>>> import numpy as np
>>> import numpy.linalg as la
>>> np.set_printoptions(precision=2, suppress=True, linewidth=160, floatmode="fixed")
>>> rnd = lambda a: np.round(a, 2) + 0
>>> data = np.diag(np.array([6, 1, 6, 4, 8]))
>>> print(data)
[[6 0 0 0 0]
 [0 1 0 0 0]
 [0 0 6 0 0]
 [0 0 0 4 0]
 [0 0 0 0 8]]
>>> other = np.array([[2, -9, -3], [8, 4, 9], [-4, -8, 6], [-4, 8, -8], [0, -7, 1]])
>>> print(la.matrix_rank(data @ other))
3
>>> print(np.einsum("ik,kj->ij", data, other))
[[ 12 -54 -18]
 [  8   4   9]
 [-24 -48  36]
 [-16  32 -32]
 [  0 -56   8]]
>>> print(np.einsum("ij->j", data))
[6 1 6 4 8]
>>> print(other.T @ data.T)
[[ 12   8 -24 -16   0]
 [-54   4 -48  32 -56]
 [-18   9  36 -32   8]]
>>> print(la.matrix_rank(np.vstack([data, other.T])))
5
>>> def softmax(z):
...     e = np.exp(z - z.max(axis=-1, keepdims=True))
...     return e / e.sum(axis=-1, keepdims=True)
... 
>>> print(rnd(softmax(10 * data[1])))
[0.00 1.00 0.00 0.00 0.00]
>>> S = data @ data.T / np.sqrt(5)
>>> print(softmax(S).round(6).argmax(axis=1))
[0 1 2 3 4]
>>> print(rnd(softmax(S + np.triu(np.full(S.shape, -np.inf), 1))))
[[1.00 0.00 0.00 0.00 0.00]
 [0.39 0.61 0.00 0.00 0.00]
 [0.00 0.00 1.00 0.00 0.00]
 [0.00 0.00 0.00 1.00 0.00]
 [0.00 0.00 0.00 0.00 1.00]]
>>> print(data[:, 1] @ data[:, 3])
0
>>> print(data @ data.T)
[[36  0  0  0  0]
 [ 0  1  0  0  0]
 [ 0  0 36  0  0]
 [ 0  0  0 16  0]
 [ 0  0  0  0 64]]
>>> K = np.load("case12.npy")
>>> print(rnd(K))
[[0.50 0.00 0.25 0.25 0.00]
 [0.00 0.50 0.00 0.00 0.50]
 [0.33 0.33 0.33 0.00 0.00]
 [0.00 0.00 0.50 0.50 0.00]
 [0.33 0.00 0.00 0.00 0.67]]
>>> gram = K.T @ K
>>> print(np.allclose(gram, gram.T))
True
>>> print(rnd(gram))
[[0.47 0.11 0.24 0.12 0.22]
 [0.11 0.36 0.11 0.00 0.25]
 [0.24 0.11 0.42 0.31 0.00]
 [0.12 0.00 0.31 0.31 0.00]
 [0.22 0.25 0.00 0.00 0.69]]
>>> print(rnd(la.eigvalsh(gram)[::-1]))
[1.04 0.72 0.27 0.22 0.02]
>>> print(rnd(la.svd(K, compute_uv=False) ** 2))
[1.04 0.72 0.27 0.22 0.02]
>>> print(la.matrix_rank(gram))
5
>>> print(rnd(np.trace(gram)), rnd((K ** 2).sum()))
2.26 2.26
>>> arr = np.load("sample8.npy")
>>> print(arr)
[[-2.53 11.34  2.90  2.58  4.24]
 [-2.41 -7.28  2.02 -1.42  0.36]
 [-2.61 -7.30  1.05 -0.84 -0.90]
 [-1.42 -8.17  2.97  0.94  1.71]
 [-4.10  9.83  3.18  0.50  3.85]
 [-5.00 -6.50  3.37 -0.99 -1.57]
 [-3.07 -6.39  2.11  0.17 -0.07]
 [-2.54 -6.46  3.39 -1.85  0.56]
 [-5.05  8.82  3.61  0.07  3.75]
 [-5.46 11.56  2.79  0.54  4.17]
 [-3.76 10.80  0.77  1.01  3.37]
 [-6.59 10.89  1.76  1.03  4.37]
 [-2.93 10.61  0.97 -1.06  4.28]
 [-5.01  9.56  3.08  0.36  5.09]]
>>> Xc = arr - arr.mean(axis=0)
>>> U, s, vt = la.svd(Xc, full_matrices=False)
>>> print(rnd(s ** 2 / (s ** 2).sum()))
[0.95 0.02 0.01 0.01 0.00]
>>> print(np.abs(U[:, 0]).argmax())
3
>>> print(la.matrix_rank(Xc))
5
>>> print(np.searchsorted(np.cumsum(s ** 2) / (s ** 2).sum(), 0.9) + 1)
1
>>> print((np.sign(U[:, 0]) == np.sign(U[0, 0])).astype(int))
[1 0 0 0 1 0 0 0 1 1 1 1 1 1]
>>> cent = arr[[0, 3]].astype(float)
>>> for _ in range(4):
...     labels = la.norm(arr[:, None] - cent, axis=-1).argmin(axis=1)
...     cent = np.array([arr[labels == j].mean(axis=0) for j in range(2)])
... 
>>> print(labels)
[0 1 1 1 0 1 1 1 0 0 0 0 0 0]
>>> print(rnd(cent[1] - cent[0]))
[  1.59 -17.44   0.10  -1.29  -4.13]
>>> print(np.bincount(labels))
[8 6]
>>> print(rnd(cent))
[[-4.43 10.43  2.38  0.63  4.14]
 [-2.84 -7.02  2.48 -0.66  0.01]]
>>> f = np.array([0, 0, -2])
>>> print(np.convolve(arr[11], f))
[  0.00   0.00  13.18 -21.78  -3.52  -2.06  -8.74]
>>> print(rnd(np.correlate(arr[11], arr[3], "full")))
[-11.27  12.43  -6.33  89.60 -65.95 -22.68   2.06 -37.17  -6.21]
>>> Xc = arr - arr.mean(axis=0)
>>> evecs = la.svd(Xc)[2][:2]
>>> other = Xc - Xc @ evecs.T @ evecs
>>> print(rnd(np.cov(Xc @ evecs.T, rowvar=False)))
[[86.45  0.00]
 [ 0.00  1.81]]
>>> print(rnd(np.diag(evecs.T @ evecs)))
[0.77 0.94 0.03 0.10 0.16]
>>> print(la.norm(other, axis=1).round(6).argmax())
12
>>> mat = np.loadtxt("x.csv", delimiter=",")
>>> print(mat)
[[ 1.00  2.00 -2.00 -4.00]
 [ 0.00  1.00  0.00 -2.00]
 [ 0.00  0.00  1.00  2.00]
 [ 0.00  0.00  0.00  1.00]]
>>> U, s, vt = la.svd(mat, full_matrices=False)
>>> print(rnd(s / s[0]))
[1.00 0.17 0.17 0.03]
>>> print(U.shape, s.shape, vt.shape)
(4, 4) (4,) (4, 4)
>>> print(rnd(np.sqrt((s ** 2).sum())), rnd(la.norm(mat)))
6.0 6.0
>>> print(rnd(np.cumsum(s ** 2) / np.sum(s ** 2)))
[0.94 0.97 1.00 1.00]
>>> print(np.allclose(U * s @ vt, mat))
True
>>> print(rnd(vt @ vt.T))
[[1.00 0.00 0.00 0.00]
 [0.00 1.00 0.00 0.00]
 [0.00 0.00 1.00 0.00]
 [0.00 0.00 0.00 1.00]]
>>> print(rnd(U.T @ mat @ vt.T))
[[5.83 0.00 0.00 0.00]
 [0.00 1.00 0.00 0.00]
 [0.00 0.00 1.00 0.00]
 [0.00 0.00 0.00 0.17]]
>>> print(rnd(np.abs(vt[0])))
[0.15 0.35 0.35 0.85]
>>> print(rnd(U.T @ U))
[[1.00 0.00 0.00 0.00]
 [0.00 1.00 0.00 0.00]
 [0.00 0.00 1.00 0.00]
 [0.00 0.00 0.00 1.00]]
>>> print(rnd((K - K.T) / 2))
[[ 0.00  0.00 -0.04  0.12 -0.17]
 [ 0.00  0.00 -0.17  0.00  0.25]
 [ 0.04  0.17  0.00 -0.25  0.00]
 [-0.12  0.00  0.25  0.00  0.00]
 [ 0.17 -0.25  0.00  0.00  0.00]]
>>> print(np.allclose(K, K.T))
False
>>> print(rnd(np.sort(np.abs(la.eigvals(K)))))
[0.26 0.26 0.65 0.65 1.00]
>>> print(rnd((K + K.T) / 2))
[[0.50 0.00 0.29 0.12 0.17]
 [0.00 0.50 0.17 0.00 0.25]
 [0.29 0.17 0.33 0.25 0.00]
 [0.12 0.00 0.25 0.50 0.00]
 [0.17 0.25 0.00 0.00 0.67]]
>>> print(rnd(la.det(K)))
0.03
